$ python -q
>>> import numpy as np
>>> np.set_printoptions(suppress=True, linewidth=100)
>>> tidy = lambda a: np.round(a, 3) + 0
>>> E = np.load("w.npy")
>>> E
array([[14.943,  8.024,  2.05 ],
       [ 2.976, -0.981,  2.972],
       [-6.02 , -4.013, -0.022]])
>>> rng = np.random.default_rng(72592)
>>> labels = rng.permutation(3)
>>> labels
array([1, 0, 2])
>>> A2 = E[labels][:, labels]
>>> A2
array([[-0.981,  2.976,  2.972],
       [ 8.024, 14.943,  2.05 ],
       [-4.013, -6.02 , -0.022]])
>>> tidy(np.sort(np.abs(np.linalg.eigvals(A2))))
array([ 0.07 ,  1.042, 14.913])
>>> tidy(E @ E)
array([[ 234.832,  103.804,   54.435],
       [  23.659,   12.915,    3.12 ],
       [-101.767,  -44.279,  -24.267]])
>>> E.inv()
Traceback (most recent call last):
  File "<python-input-12>", line 1, in <module>
    E.inv()
    ^^^^^
AttributeError: 'numpy.ndarray' object has no attribute 'inv'
>>> tidy((E + E.T) / 2)
array([[14.943,  5.5  , -1.985],
       [ 5.5  , -0.981, -0.52 ],
       [-1.985, -0.52 , -0.022]])
>>> np.linalg.determinant(E)
Traceback (most recent call last):
  File "<python-input-14>", line 1, in <module>
    np.linalg.determinant(E)
    ^^^^^^^^^^^^^^^^^^^^^
AttributeError: module 'numpy.linalg' has no attribute 'determinant'
>>> cov = E.T @ E
>>> tidy(np.diag(cov))
array([268.39 ,  81.451,  13.036])
>>> (E @ E.T).shape
(3, 3)
>>> print(tidy(cov))
[[268.39  141.141  39.61 ]
 [141.141  81.451  13.622]
 [ 39.61   13.622  13.036]]
>>> A2 = np.array([[0, -1], [-3, 1]])
>>> K = np.tile(A2, (2, 2))
>>> K
array([[ 0, -1,  0, -1],
       [-3,  1, -3,  1],
       [ 0, -1,  0, -1],
       [-3,  1, -3,  1]])
>>> # columns 0 and 2 are equal
>>> rank = np.linalg.matrix_rank(K)
>>> rank
np.int64(2)
>>> ns = np.linalg.svd(K)[2][rank:].T
>>> print(tidy(ns @ ns.T))
[[ 0.5  0.  -0.5  0. ]
 [ 0.   0.5  0.  -0.5]
 [-0.5  0.   0.5  0. ]
 [ 0.  -0.5  0.   0.5]]
>>> np.linalg.matrix_rank(K.T @ K), np.linalg.matrix_rank(K @ K.T)
(np.int64(2), np.int64(2))
>>> print(np.allclose(K @ ns, 0))
True
>>> print(ns.shape)
(4, 2)
>>> np.allclose(K, K.T)
False
>>> (K + K.T) / 2
array([[ 0., -2.,  0., -2.],
       [-2.,  1., -2.,  1.],
       [ 0., -2.,  0., -2.],
       [-2.,  1., -2.,  1.]])
>>> K @ K
array([[ 6, -2,  6, -2],
       [-6,  8, -6,  8],
       [ 6, -2,  6, -2],
       [-6,  8, -6,  8]])
>>> tidy(np.sort(np.abs(np.linalg.eigvals(K))))
array([0.   , 0.   , 2.606, 4.606])
>>> tidy(np.abs(np.linalg.eigvals(K)).max())
np.float64(4.606)
>>> tidy(np.linalg.det(K))
np.float64(0.0)
>>> K.inv()
Traceback (most recent call last):
  File "<python-input-36>", line 1, in <module>
    K.inv()
    ^^^^^
AttributeError: 'numpy.ndarray' object has no attribute 'inv'
>>> (K - K.T) / 2
array([[ 0.,  1.,  0.,  1.],
       [-1.,  0., -1.,  0.],
       [ 0.,  1.,  0.,  1.],
       [-1.,  0., -1.,  0.]])
>>> t = np.radians(30)
>>> Rm = np.eye(4)
>>> Rm[1, 1] = Rm[0, 0] = np.cos(t)
>>> Rm[1, 0], Rm[0, 1] = -np.sin(t), np.sin(t)
>>> print(tidy(Rm))
[[ 0.866  0.5    0.     0.   ]
 [-0.5    0.866  0.     0.   ]
 [ 0.     0.     1.     0.   ]
 [ 0.     0.     0.     1.   ]]
>>> A2 = K @ Rm.T
>>> print(tidy(A2))
[[-0.5   -0.866  0.    -1.   ]
 [-2.098  2.366 -3.     1.   ]
 [-0.5   -0.866  0.    -1.   ]
 [-2.098  2.366 -3.     1.   ]]
>>> np.allclose(np.linalg.norm(K, axis=1), np.linalg.norm(A2, axis=1))
True
>>> tidy(np.linalg.det(Rm)), tidy(np.trace(Rm))
(np.float64(1.0), np.float64(3.732))
